$ python -q
>>> import numpy as np
>>> import numpy.linalg as la
>>> np.set_printoptions(precision=3, suppress=True, linewidth=120, floatmode="fixed")
>>> m1 = np.diag(np.array([3, 2, -4])) + -2 * np.eye(3, k=1) + -2 * np.eye(3, k=-1)
>>> m1
array([[ 3.000, -2.000,  0.000],
       [-2.000,  2.000, -2.000],
       [ 0.000, -2.000, -4.000]])
>>> A2 = m1 / la.norm(m1, axis=1, keepdims=True)
>>> gram = A2 @ A2.T
>>> gram[0]
array([ 1.000, -0.801,  0.248])
>>> (gram - 2 * np.eye(3)).round(6).argmax(axis=1)
array([2, 2, 1])
>>> round(float(np.degrees(np.arccos(np.clip(gram[0, 2], -1, 1)))), 3)
75.637
>>> gram
array([[ 1.000, -0.801,  0.248],
       [-0.801,  1.000,  0.258],
       [ 0.248,  0.258,  1.000]])
>>> evals, V = la.eigh(m1)
>>> (evals > 1e-8).sum(), (evals < -1e-8).sum()
(np.int64(2), np.int64(1))
>>> la.eigvalsh(m1 @ m1)
array([ 0.820, 21.646, 22.534])
>>> np.round(V.T @ V, 3) + 0
array([[1.000, 0.000, 0.000],
       [0.000, 1.000, 0.000],
       [0.000, 0.000, 1.000]])
>>> np.round(evals.sum(), 3), np.trace(m1)
(np.float64(1.0), np.float64(1.0))
>>> la.svd(m1, compute_uv=False)
array([4.747, 4.653, 0.906])
>>> evals
array([-4.653,  0.906,  4.747])
>>> np.abs(V[:, -1])
array([0.745, 0.651, 0.149])
>>> np.round(V.T @ m1 @ V, 3) + 0
array([[-4.653,  0.000,  0.000],
       [ 0.000,  0.906,  0.000],
       [ 0.000,  0.000,  4.747]])
>>> evals, V = la.eig(m1)
>>> evals
array([ 4.747,  0.906, -4.653])
>>> np.sort(la.eigvals(m1 @ m1))
array([ 0.820, 21.646, 22.534])
>>> np.sort(la.eigvals(m1.T))
array([-4.653,  0.906,  4.747])
>>> rng = np.random.default_rng(619204)
>>> A2 = m1 + rng.integers(-2, 3, (3, 2)) @ rng.integers(-2, 3, (2, 3))
>>> A2
array([[ 6.000,  0.000,  5.000],
       [-8.000, -6.000, -4.000],
       [ 1.000,  0.000, -5.000]])
>>> np.round(la.svd(A2 - m1, compute_uv=False), 3) + 0
array([11.353,  4.372,  0.000])
>>> np.abs(A2 - m1).sum(axis=1)
array([10.000, 16.000,  4.000])
>>> A2 - m1
array([[ 3.000,  2.000,  5.000],
       [-6.000, -8.000, -2.000],
       [ 1.000,  2.000, -1.000]])
>>> W0 = np.load("a.npy")
>>> W0
array([[ 1.696, -6.795,  7.138],
       [-2.806,  9.510, -1.301],
       [-1.784, -1.827, -9.669],
       [ 5.551, -7.726,  3.082],
       [-1.306, -5.239, -8.417],
       [-9.781, -1.256, -1.662],
       [-1.073, -8.618, -4.958],
       [-4.646, -1.106, -8.786],
       [-3.587,  3.979,  8.444],
       [-7.518,  0.997, -6.519],
       [-0.522, -7.447,  6.654],
       [ 6.563, -7.428, -1.321],
       [ 7.211, -4.198, -5.512],
       [-2.482,  2.475, -9.366],
       [-8.314,  4.272,  3.553],
       [-3.897, -1.620, -9.066],
       [ 2.703,  3.662, -8.904],
       [-7.774,  6.148, -1.333],
       [ 3.190,  6.334,  7.050],
       [-2.601, -7.845,  5.630],
       [-9.913, -0.246, -1.292]])
>>> hat = W0 @ la.solve(W0.T @ W0, W0.T)
>>> round(float(np.trace(hat)), 3)
3.0
>>> la.matrix_rank(np.eye(21) - hat)
np.int64(18)
>>> hat @ W0[:, 0]
array([ 1.696, -2.806, -1.784,  5.551, -1.306, -9.781, -1.073, -4.646, -3.587, -7.518, -0.522,  6.563,  7.211, -2.482,
       -8.314, -3.897,  2.703, -7.774,  3.190, -2.601, -9.913])
